% python3 -q
>>> import numpy as np
>>> np.set_printoptions(precision=1, suppress=True, linewidth=120, sign=" ")
>>> X = np.array([[1, 2, 0, 1, -2],
...     [2, 4, 0, 2, -4],
...     [2, 4, 0, 2, -4],
...     [1, 2, 0, 1, -2],
...     [0, 0, 0, 0, 0],
...     [2, 4, 0, 2, -4],
...     [2, 4, 0, 2, -4],
...     [2, 4, 0, 2, -4],
...     [2, 4, 0, 2, -4],
...     [2, 4, 0, 2, -4]])
>>> np.unique(X.round(6), axis=0).shape
(3, 5)
>>> round(float(np.trace(np.linalg.pinv(X) @ X)), 1)
1.0
>>> np.abs(np.diag(np.linalg.qr(X)[1])) > 1e-9
array([ True, False, False, False, False])
>>> np.allclose(X[:-1].T @ np.linalg.lstsq(X[:-1].T, X[-1])[0], X[-1])
True
>>> U, sv, VT = np.linalg.svd(X)
>>> vecs = VT[:(sv > 1e-8).sum()]
>>> rng = np.random.default_rng(2206)
>>> x = X[2] + 4 * X[8] + rng.integers(2) * np.eye(5)[0]
>>> x
array([ 11.,  20.,   0.,  10., -20.])
>>> np.allclose(vecs.T @ vecs @ x, x)
False
>>> np.diag(vecs.T @ vecs)
array([ 0.1,  0.4,  0. ,  0.1,  0.4])
>>> vecs.T @ vecs
array([[ 0.1,  0.2,  0. ,  0.1, -0.2],
       [ 0.2,  0.4,  0. ,  0.2, -0.4],
       [ 0. ,  0. ,  0. ,  0. ,  0. ],
       [ 0.1,  0.2,  0. ,  0.1, -0.2],
       [-0.2, -0.4,  0. , -0.2,  0.4]])
>>> feats = np.load("mat.npy")
>>> feats
array([[-12,  -4,   4,  -4,   5,   4,   3,  -9,   4],
       [  6,   3,  -8,  -3,  -8,  -2,   6,   9,   3],
       [ 15,   6,  -1,  -5,  -8,  -5,   1,  -8,  -4],
       [ 27,   9,  -9,   0,  -6,  -9,  -3,   9,  -7],
       [ -9,   2,  -5,   3,  -7,   3,   1,   4,  -6],
       [  3,   3,  -2,   6,   7,  -1,  -3,   1,   8]])
>>> x = np.array([-3, 1, -1, 3, 3, 1, -3, 3, -3])
>>> h1 = np.maximum(feats @ x, 0)
>>> np.tanh(feats @ x)
array([-1., -1., -1., -1.,  1.,  1.])
>>> K, _ = np.linalg.qr(np.array([[1.3, -0.2, -1.5, -0.6],
...     [0.3, -1.2, 0.3, 2.1],
...     [-1.6, -0.1, 0.1, -0.2],
...     [-0.9, -2.0, 0.8, 0.0]]))
>>> K.round(1) + 0
array([[-0.6, -0.2, -0.8,  0.1],
       [-0.1, -0.6,  0.2, -0.8],
       [ 0.7,  0.1, -0.6, -0.4],
       [ 0.4, -0.8,  0. ,  0.5]])
>>> lab = rng.permutation(4)
>>> lab
array([ 2,  1,  3,  0])
>>> out = K[lab][:, lab]
>>> np.round(np.trace(out), 1)
np.float64(-1.2)
>>> np.diag(out)
array([-0.6, -0.6,  0.5, -0.6])
>>> round(np.linalg.det(out), 1), round(float(np.linalg.det(K[lab])), 1)
(np.float64(-1.0), -1.0)
>>> out.round(1) + 0
array([[-0.6,  0.1, -0.4,  0.7],
       [ 0.2, -0.6, -0.8, -0.1],
       [ 0. , -0.8,  0.5,  0.4],
       [-0.8, -0.2,  0.1, -0.6]])
>>> J = np.loadtxt("out7.csv", delimiter=",")
>>> J
array([[ 0.,  2.,  5.,  2.,  0.,  5.,  5.,  1.,  3.,  5.,  3.],
       [ 0.,  0.,  2.,  1.,  0.,  2.,  2.,  3.,  4.,  3.,  1.],
       [ 0.,  0.,  0.,  0.,  1.,  0.,  1.,  4.,  3.,  1.,  3.],
       [ 0.,  0.,  0.,  0.,  0.,  2.,  2.,  5.,  4.,  4.,  4.],
       [ 0.,  0.,  0.,  0.,  0.,  2.,  0.,  0.,  3.,  4.,  0.],
       [ 0.,  0.,  0.,  0.,  0.,  0.,  3.,  1.,  0.,  4.,  0.],
       [ 0.,  0.,  0.,  0.,  0.,  0.,  0.,  3.,  4.,  2.,  1.],
       [ 0.,  0.,  0.,  0.,  0.,  0.,  0.,  0.,  2.,  3.,  1.],
       [ 0.,  0.,  0.,  0.,  0.,  0.,  0.,  0.,  0.,  5.,  4.],
       [ 0.,  0.,  0.,  0.,  0.,  0.,  0.,  0.,  0.,  0.,  2.],
       [ 0.,  0.,  0.,  0.,  0.,  0.,  0.,  0.,  0.,  0.,  0.]])
>>> U, sv, VT = np.linalg.svd(J)
>>> sv.round(1) + 0
array([ 17.6,   7.5,   5.9,   4.5,   3.4,   1.6,   0.9,   0.6,   0.5,   0. ,   0. ])
>>> np.argmax(sv[:-1] / (sv[1:] + 1e-6)) + 1
np.int64(9)
>>> out = U[:, :9] @ np.diag(sv[:9]) @ VT[:9]
>>> out.round(1) + 0
array([[ 0.,  2.,  5.,  2.,  0.,  5.,  5.,  1.,  3.,  5.,  3.],
       [ 0.,  0.,  2.,  1.,  0.,  2.,  2.,  3.,  4.,  3.,  1.],
       [ 0.,  0.,  0.,  0.,  1.,  0.,  1.,  4.,  3.,  1.,  3.],
       [ 0.,  0.,  0.,  0.,  0.,  2.,  2.,  5.,  4.,  4.,  4.],
       [ 0.,  0.,  0.,  0.,  0.,  2.,  0.,  0.,  3.,  4.,  0.],
       [ 0.,  0.,  0.,  0.,  0.,  0.,  3.,  1.,  0.,  4.,  0.],
       [ 0.,  0.,  0.,  0.,  0.,  0.,  0.,  3.,  4.,  2.,  1.],
       [ 0.,  0.,  0.,  0.,  0.,  0.,  0.,  0.,  2.,  3.,  1.],
       [ 0.,  0.,  0.,  0.,  0.,  0.,  0.,  0.,  0.,  5.,  4.],
       [ 0.,  0.,  0.,  0.,  0.,  0.,  0.,  0.,  0.,  0.,  2.],
       [ 0.,  0.,  0.,  0.,  0.,  0.,  0.,  0.,  0.,  0.,  0.]])
>>> round(float(np.abs(J - out).max()), 1)
0.0
>>> np.linalg.matrix_rank(out)
np.int64(9)
>>> round(float(np.linalg.norm(J - out, 2)), 1), round(float(sv[9]), 1)
(0.0, 0.0)
